% python3 -q
>>> import numpy as np
>>> np.set_printoptions(precision=2, suppress=True, linewidth=160)
>>> def rnd(a):
...     return np.round(a, 2) + 0
... 
>>> F = np.load("run4.npy")
>>> print(F)
[[  1.47   1.3   -0.22  -1.6    0.42  -0.95  -0.47   0.94   1.85  -1.01  -0.76  -2.  ]
 [  7.86   9.26   2.13  -9.62   4.1   -7.56  -2.06   4.25   9.53  -7.65  -5.43  -9.84]
 [ -1.03  -1.61  -0.43   0.81  -0.71   1.13   0.07  -0.44  -1.29   1.33   0.85   1.5 ]
 [ -9.23 -11.45  -2.02  11.31  -4.49   9.07   2.45  -4.35 -11.22   9.19   7.01  11.22]
 [ -2.29  -2.15  -0.61   2.52  -0.83   1.65  -0.19  -0.79  -2.65   2.13   1.59   2.26]
 [  5.97   8.3    1.66  -7.67   3.32  -6.21  -1.5    3.13   7.67  -5.85  -4.83  -8.04]
 [ -1.2   -1.73  -0.31   1.66  -0.58   1.01   0.23  -0.91  -1.96   1.17   1.47   1.99]
 [ -2.76  -3.09  -0.89   3.41  -1.34   2.24   1.03  -1.21  -3.09   2.49   2.12   3.51]
 [ -1.05  -1.24  -0.13   1.81  -0.87   1.45   0.15  -0.74  -1.72   1.79   1.23   2.21]
 [ -1.71  -1.87  -0.9    1.88  -1.08   2.06   0.73  -0.24  -2.02   1.64   1.08   1.82]
 [ -1.29  -1.73  -0.51   1.86  -1.24   1.47  -0.34  -0.86  -1.64   1.18   0.7    1.6 ]
 [ -5.07  -5.53  -1.11   6.18  -2.11   4.82   1.53  -1.76  -5.77   4.43   2.77   6.2 ]
 [ -7.23  -8.64  -1.76   9.09  -3.8    6.7    1.77  -3.63  -8.77   6.98   5.55   8.66]
 [ -2.9   -3.62  -0.44   4.23  -1.43   3.09   0.31  -1.85  -3.33   3.31   2.86   4.4 ]
 [  4.72   5.74   1.33  -5.74   2.79  -5.11  -1.09   2.45   5.55  -4.45  -3.21  -5.77]
 [ -0.02   0.29   0.39  -0.5    0.37  -0.5    0.59   0.53  -0.02  -0.27  -0.54  -0.96]
 [ -0.79  -0.9    0.19   0.4    0.43   0.76   0.37  -0.39  -1.19   0.86   0.82   0.63]
 [ -2.01  -2.54  -1.13   3.77  -1.26   1.8    1.09  -1.1   -2.72   1.74   2.21   3.03]
 [  0.66   0.97  -0.03  -0.18   0.53  -0.86   0.17   0.32   0.58  -0.37  -0.58  -0.67]
 [ -3.87  -4.65  -1.37   4.49  -2.     3.27   0.37  -1.6   -3.66   3.57   3.05   4.35]
 [ -3.85  -4.4   -1.34   4.45  -1.7    3.48   1.37  -2.05  -4.43   3.43   2.16   4.13]
 [ -7.84  -9.55  -2.14   9.86  -4.12   8.3    2.48  -4.62 -10.31   7.87   6.19  10.19]
 [  6.13   7.68   1.84  -7.95   3.13  -5.19  -1.46   2.54   7.32  -5.4   -4.33  -7.36]
 [  2.03   2.22   0.25  -2.23   1.35  -1.79  -0.53   0.93   1.89  -1.39  -0.82  -1.75]
 [  3.04   4.41   0.49  -4.02   1.87  -3.36  -0.69   1.3    4.33  -3.26  -2.4   -4.29]
 [  1.41   0.46  -0.18  -1.23   0.44  -0.96  -0.58   0.43   0.61  -1.1   -0.43  -1.09]
 [  3.02   3.72   0.99  -4.01   1.54  -3.03  -1.04   1.63   3.15  -3.44  -2.02  -3.21]
 [ -0.42  -0.12  -0.28   1.26  -0.22   0.06   0.23  -0.14  -0.66   0.26   0.7    0.83]
 [  1.94   2.77   0.48  -2.66   0.93  -2.03  -0.83   1.49   2.88  -2.    -1.38  -3.47]]
>>> out = np.c_[F[:, :6] @ np.array([[4, 4, 1, 1, 4, 2],
...     [5, 2, 0, 3, 4, 1],
...     [4, 5, 0, 3, 4, 1],
...     [0, 3, 5, 2, 4, 2],
...     [2, 1, 3, 5, 3, 2],
...     [0, 3, 1, 4, 4, 1]]), np.array([0, 0, 0, -2, 2, 1, -2, -3, -1, 0, -2, -2, -3, -3, 3, 0, -2, 3, 0, 2, 1, -1, 2, 1, -2, 3, -1, 1, 0])]
>>> rnd(out)
array([[  12.34,    0.15,   -6.22,   -0.19,    1.26,    0.71,    0.  ],
       [  94.46,   13.17,  -35.5 ,   13.05,   20.58,    8.51,    0.  ],
       [ -15.31,   -4.38,    2.02,   -4.56,   -6.65,   -2.77,    0.  ],
       [-111.23,  -13.27,   42.92,  -13.19,  -22.75,   -9.22,   -2.  ],
       [ -24.01,   -4.83,    9.47,   -3.08,   -6.01,   -2.31,    2.  ],
       [  78.66,   10.46,  -28.63,   12.27,   18.16,    6.99,    1.  ],
       [ -15.85,   -2.38,    6.37,   -2.86,   -4.02,   -1.27,   -2.  ],
       [ -32.73,   -6.06,   12.51,   -5.62,   -8.38,   -3.12,   -3.  ],
       [ -12.66,    1.58,    6.84,   -0.09,    0.75,   -0.14,   -1.  ],
       [ -21.95,   -4.34,    6.51,   -3.42,   -5.4 ,   -2.53,    0.  ],
       [ -18.33,   -2.42,    5.76,   -4.61,   -4.52,   -2.11,   -2.  ],
       [ -56.59,   -6.  ,   24.32,   -3.9 ,   -9.17,   -3.82,   -2.  ],
       [ -86.76,  -11.43,   33.52,  -12.45,  -18.76,   -7.58,   -3.  ],
       [ -34.32,   -0.51,   17.05,   -1.41,   -2.85,   -1.17,   -3.  ],
       [  58.48,    7.25,  -20.72,    7.96,   12.13,    5.5 ,    3.  ],
       [   3.67,   -0.18,   -1.91,    0.87,   -0.25,   -0.12,    0.  ],
       [  -6.04,   -0.1 ,    3.26,    3.07,   -0.07,    0.13,   -2.  ],
       [ -27.78,   -3.32,   14.86,   -4.58,   -4.22,   -0.87,    3.  ],
       [   8.43,    1.84,    0.49,    2.33,    3.83,    2.1 ,    0.  ],
       [ -48.21,  -10.35,   15.85,   -9.87,  -14.52,   -5.51,    2.  ],
       [ -46.16,   -8.81,   16.78,   -6.75,  -11.74,   -4.46,    1.  ],
       [ -95.91,  -10.8 ,   37.4 ,  -10.59,  -17.84,   -7.59,   -1.  ],
       [  76.54,   12.79,  -29.42,   13.68,   19.43,    6.95,    2.  ],
       [  22.92,    3.1 ,   -6.86,    4.57,    5.97,    2.98,    1.  ],
       [  39.91,    3.16,  -14.81,    5.61,    7.85,    3.32,   -2.  ],
       [   8.1 ,   -0.47,   -4.38,   -1.85,   -0.68,    0.56,    3.  ],
       [  37.72,    4.89,  -15.44,    4.71,    7.38,    2.78,   -1.  ],
       [  -3.84,    0.42,    5.28,    0.04,    1.34,    0.9 ,    1.  ],
       [  25.39,    2.56,  -10.6 ,    2.9 ,    4.79,    1.64,    0.  ]])
>>> rnd(np.linalg.lstsq(F, out[:, 0])[0])
array([4., 5., 4., 0., 2., 0., 0., 0., 0., 0., 0., 0.])
>>> rnd(np.linalg.norm(np.linalg.qr(F)[0].T @ out, axis=0) ** 2 / ((out ** 2).sum(axis=0) + 1e-12))
array([1.  , 1.  , 1.  , 1.  , 1.  , 1.  , 0.39])
>>> print(rnd(np.linalg.norm(out - F @ np.linalg.lstsq(F, out)[0], axis=0)))
[0.   0.   0.   0.   0.   0.   7.69]
